% ipython --no-banner

In [1]: import numpy as np

In [2]: from numpy import linalg as LA

In [3]: np.set_printoptions(suppress=True, linewidth=140)

In [4]: def rnd(a):
   ...:     return np.round(a, 2) + 0
   ...: 

In [5]: W2 = np.array([[0, 1, 1, 2]])

In [6]: rng = np.random.default_rng(523)

In [7]: W0 = rng.normal(size=(28, 1)) @ W2 + np.array([2, 3, -1, 2])

In [8]: rnd(W0)
Out[8]: 
array([[ 2.  ,  3.14, -0.86,  2.29],
       [ 2.  ,  1.09, -2.91, -1.82],
       [ 2.  ,  1.77, -2.23, -0.45],
       [ 2.  ,  1.13, -2.87, -1.73],
       [ 2.  ,  3.42, -0.58,  2.84],
       [ 2.  ,  4.27,  0.27,  4.54],
       [ 2.  ,  4.21,  0.21,  4.41],
       [ 2.  ,  3.49, -0.51,  2.98],
       [ 2.  ,  2.54, -1.46,  1.08],
       [ 2.  ,  3.8 , -0.2 ,  3.59],
       [ 2.  ,  2.02, -1.98,  0.04],
       [ 2.  ,  4.23,  0.23,  4.47],
       [ 2.  ,  2.97, -1.03,  1.95],
       [ 2.  ,  3.87, -0.13,  3.73],
       [ 2.  ,  2.04, -1.96,  0.07],
       [ 2.  ,  3.21, -0.79,  2.42],
       [ 2.  ,  2.21, -1.79,  0.42],
       [ 2.  ,  3.05, -0.95,  2.09],
       [ 2.  ,  1.86, -2.14, -0.28],
       [ 2.  ,  3.87, -0.13,  3.74],
       [ 2.  ,  2.73, -1.27,  1.45],
       [ 2.  ,  2.81, -1.19,  1.62],
       [ 2.  ,  2.93, -1.07,  1.86],
       [ 2.  ,  2.45, -1.55,  0.89],
       [ 2.  ,  5.35,  1.35,  6.7 ],
       [ 2.  ,  1.07, -2.93, -1.87],
       [ 2.  ,  3.53, -0.47,  3.06],
       [ 2.  ,  4.32,  0.32,  4.65]])

In [9]: # rank 2

In [10]: U, sig, Vt = LA.svd(W0, full_matrices=False)

In [11]: rnd(sig / sig[0])
Out[11]: array([1.  , 0.44, 0.  , 0.  ])

In [12]: rnd(U.T @ U)
Out[12]: 
array([[1., 0., 0., 0.],
       [0., 1., 0., 0.],
       [0., 0., 1., 0.],
       [0., 0., 0., 1.]])

In [13]: rnd(np.abs(Vt[0]))
Out[13]: array([0.4 , 0.7 , 0.11, 0.59])

In [14]: rnd(U.T @ W0 @ Vt.T)
Out[14]: 
array([[23.99,  0.  ,  0.  ,  0.  ],
       [ 0.  , 10.52,  0.  ,  0.  ],
       [ 0.  ,  0.  ,  0.  ,  0.  ],
       [ 0.  ,  0.  ,  0.  ,  0.  ]])

In [15]: np.allclose(U * sig @ Vt, W0)
Out[15]: True

In [16]: rnd(np.cumsum(sig ** 2) / np.sum(sig ** 2))
Out[16]: array([0.84, 1.  , 1.  , 1.  ])

In [17]: (sig > 1e-8).sum()
Out[17]: np.int64(2)

In [18]: np.abs(U[:, 0]).round(6).argmax()
Out[18]: np.int64(24)

In [19]: J = np.loadtxt("dump.csv", delimiter=",")

In [20]: J
Out[20]: 
array([[-2.91, -0.77],
       [-0.77,  3.91]])

In [21]: # symmetric, so the eigenvalues are real

In [22]: f = np.array([2, 0])

In [23]: out = J + np.outer(f, np.eye(2)[1])

In [24]: print(LA.matrix_rank(out - J))
1

In [25]: rnd(LA.det(out) / LA.det(J)), rnd(1 + LA.solve(J, f)[1])
Out[25]: (np.float64(0.87), np.float64(0.87))

In [26]: w, V = LA.eig(J)

In [27]: rnd(np.sort(LA.eigvals(J.T)))
Out[27]: array([-3.,  4.])

In [28]: rnd(np.sort(LA.eigvals(J @ J)))
Out[28]: array([ 8.98, 15.97])

In [29]: rnd(J @ V[:, 0] - w[0] * V[:, 0])
Out[29]: array([0., 0.])

In [30]: rnd(np.prod(w))
Out[30]: np.float64(-11.97)

In [31]: rnd(w)
Out[31]: array([-3.,  4.])

In [32]: C2 = J.T @ J

In [33]: rnd(LA.eigvalsh(C2)[::-1])
Out[33]: array([15.97,  8.98])

In [34]: rnd(C2)
Out[34]: 
array([[ 9.06, -0.77],
       [-0.77, 15.88]])

In [35]: rnd(LA.svd(J, compute_uv=False) ** 2)
Out[35]: array([15.97,  8.98])

In [36]: LA.matrix_rank(C2)
Out[36]: np.int64(2)

In [37]: print(rnd(np.diag(C2)))
[ 9.06 15.88]

In [38]: rnd(np.trace(C2)), rnd((J ** 2).sum())
Out[38]: (np.float64(24.94), np.float64(24.94))

In [39]: out = np.array([[9, -5, 3], [-3, 1, 3], [4, 0, 3]])

In [40]: m1 = np.triu(out, 1)

In [41]: m1
Out[41]: 
array([[ 0, -5,  3],
       [ 0,  0,  3],
       [ 0,  0,  0]])

In [42]: U, sig, Vt = LA.svd(m1)

In [43]: V = Vt[:(sig > 1e-8).sum()]

In [44]: x0 = m1[2] + 3 * m1[1] + rng.integers(2) * np.eye(3)[1]

In [45]: print(x0)
[0. 1. 9.]

In [46]: LA.matrix_rank(np.vstack([m1, x0]))
Out[46]: np.int64(2)

In [47]: rnd(V.T @ V)
Out[47]: 
array([[0., 0., 0.],
       [0., 1., 0.],
       [0., 0., 1.]])

In [48]: np.allclose(V.T @ V @ x0, x0)
Out[48]: True

In [49]: LA.cond(m1) > 100
Out[49]: np.True_

In [50]: print(LA.matrix_rank(m1, rtol=0.1))
2

In [51]: U, sig, Vt = LA.svd(m1)

In [52]: rnd(sig)
Out[52]: array([6.07, 2.47, 0.  ])

In [53]: out = U[:, :2] @ np.diag(sig[:2]) @ Vt[:2]

In [54]: print(LA.matrix_rank(m1, rtol=0.05))
2

In [55]: rnd(LA.norm(m1 - out, 2)), sig[2]
Out[55]: (np.float64(0.0), np.float64(0.0))

In [56]: rnd(np.abs(m1 - out).max())
Out[56]: np.float64(0.0)

In [57]: LA.matrix_rank(out)
Out[57]: np.int64(2)

In [58]: rnd(LA.norm(m1 - out) / LA.norm(m1))
Out[58]: np.float64(0.0)

In [59]: F = np.load("data.npy")

In [60]: F
Out[60]: 
array([[ 1, -6, -4, -7, -9],
       [-7,  5,  8,  4, -4],
       [ 6, -6,  8,  0, -3],
       [ 1, -6, -4, -7, -9]])

In [61]: U, sig, Vt = LA.svd(F)

In [62]: np.argmax(sig[:-1] / (sig[1:] + 1e-6)) + 1
Out[62]: np.int64(3)

In [63]: out = U[:, :3] @ np.diag(sig[:3]) @ Vt[:3]

In [64]: LA.matrix_rank(F, rtol=0.05)
Out[64]: np.int64(3)

In [65]: rnd(LA.norm(F - out, 2)), rnd(sig[3])
Out[65]: (np.float64(0.0), np.float64(0.0))

In [66]: rnd(LA.norm(F - out) / LA.norm(F))
Out[66]: np.float64(0.0)

In [67]: U, sig, Vt = LA.svd(F)

In [68]: V = Vt[:(sig > 1e-8).sum()]

In [69]: x0 = F[0] + -3 * F[1] + rng.integers(2) * np.eye(5)[3]

In [70]: x0
Out[70]: array([ 22., -21., -28., -19.,   3.])

In [71]: LA.matrix_rank(np.vstack([F, x0]))
Out[71]: np.int64(3)

In [72]: rnd(np.diag(V.T @ V))
Out[72]: array([0.62, 0.45, 0.87, 0.3 , 0.77])

In [73]: np.allclose(V.T @ V @ x0, x0)
Out[73]: True

In [74]: print(rnd(LA.norm(x0 - V.T @ V @ x0)))
0.0

In [75]: r = LA.matrix_rank(F)

In [76]: print(r)
3

In [77]: null = LA.svd(F)[2][r:].T

In [78]: print(LA.matrix_rank(F.T @ F), LA.matrix_rank(F @ F.T))
3 3

In [79]: rnd(F @ null)
Out[79]: 
array([[0., 0.],
       [0., 0.],
       [0., 0.],
       [0., 0.]])

In [80]: arr = np.load("case15.npy")

In [81]: arr
Out[81]: 
array([[-2. , -1.1, -2.8,  0.5,  0. , -1.1, -1.1],
       [ 0.5, -0.9, -0.2,  1. ,  0.9,  0.8, -0.5],
       [-0.7,  0.5, -0.8,  0.4, -0.7,  0.5,  0.4],
       [-0.3, -1.2, -0.3,  0.3, -0.1,  1.9,  0.8],
       [ 1.1,  1.4, -0.2, -0.2,  1. ,  0.5, -0.5],
       [-1.4, -1.3,  0.5, -0.8, -0.1, -1.1, -0.9],
       [ 0. , -0.7,  0.7, -0.1,  0.8, -1.4,  0.7]])

In [82]: q, V = LA.qr(arr[:, :3])[0], LA.qr(arr[:, 3:])[0]

In [83]: sig = LA.svd(q.T @ V, compute_uv=False)

In [84]: rnd(sig)
Out[84]: array([0.94, 0.81, 0.22])

In [85]: U, sig, Vt = LA.svd(arr, full_matrices=False)

In [86]: (sig > 1e-8).sum()
Out[86]: np.int64(7)

In [87]: rnd(np.cumsum(sig ** 2) / np.sum(sig ** 2))
Out[87]: array([0.44, 0.68, 0.83, 0.94, 0.98, 1.  , 1.  ])

In [88]: rnd(sig)
Out[88]: array([4.38, 3.18, 2.6 , 2.12, 1.42, 0.79, 0.37])

In [89]: U.shape, sig.shape, Vt.shape
Out[89]: ((7, 7), (7,), (7, 7))

In [90]: rnd(np.sqrt((sig ** 2).sum())), rnd(LA.norm(arr))
Out[90]: (np.float64(6.58), np.float64(6.58))

In [91]: rnd(U.T @ arr @ Vt.T)
Out[91]: 
array([[4.38, 0.  , 0.  , 0.  , 0.  , 0.  , 0.  ],
       [0.  , 3.18, 0.  , 0.  , 0.  , 0.  , 0.  ],
       [0.  , 0.  , 2.6 , 0.  , 0.  , 0.  , 0.  ],
       [0.  , 0.  , 0.  , 2.12, 0.  , 0.  , 0.  ],
       [0.  , 0.  , 0.  , 0.  , 1.42, 0.  , 0.  ],
       [0.  , 0.  , 0.  , 0.  , 0.  , 0.79, 0.  ],
       [0.  , 0.  , 0.  , 0.  , 0.  , 0.  , 0.37]])

In [92]: rnd(sig / sig[0])
Out[92]: array([1.  , 0.73, 0.59, 0.48, 0.32, 0.18, 0.08])

In [93]: rnd(np.abs(Vt[0]))
Out[93]: array([0.61, 0.42, 0.5 , 0.05, 0.08, 0.35, 0.25])

In [94]: np.allclose(U * sig @ Vt, arr)
Out[94]: True

In [95]: np.abs(U[:, 0]).round(6).argmax()
Out[95]: np.int64(0)

In [96]: rnd(Vt @ Vt.T)
Out[96]: 
array([[1., 0., 0., 0., 0., 0., 0.],
       [0., 1., 0., 0., 0., 0., 0.],
       [0., 0., 1., 0., 0., 0., 0.],
       [0., 0., 0., 1., 0., 0., 0.],
       [0., 0., 0., 0., 1., 0., 0.],
       [0., 0., 0., 0., 0., 1., 0.],
       [0., 0., 0., 0., 0., 0., 1.]])
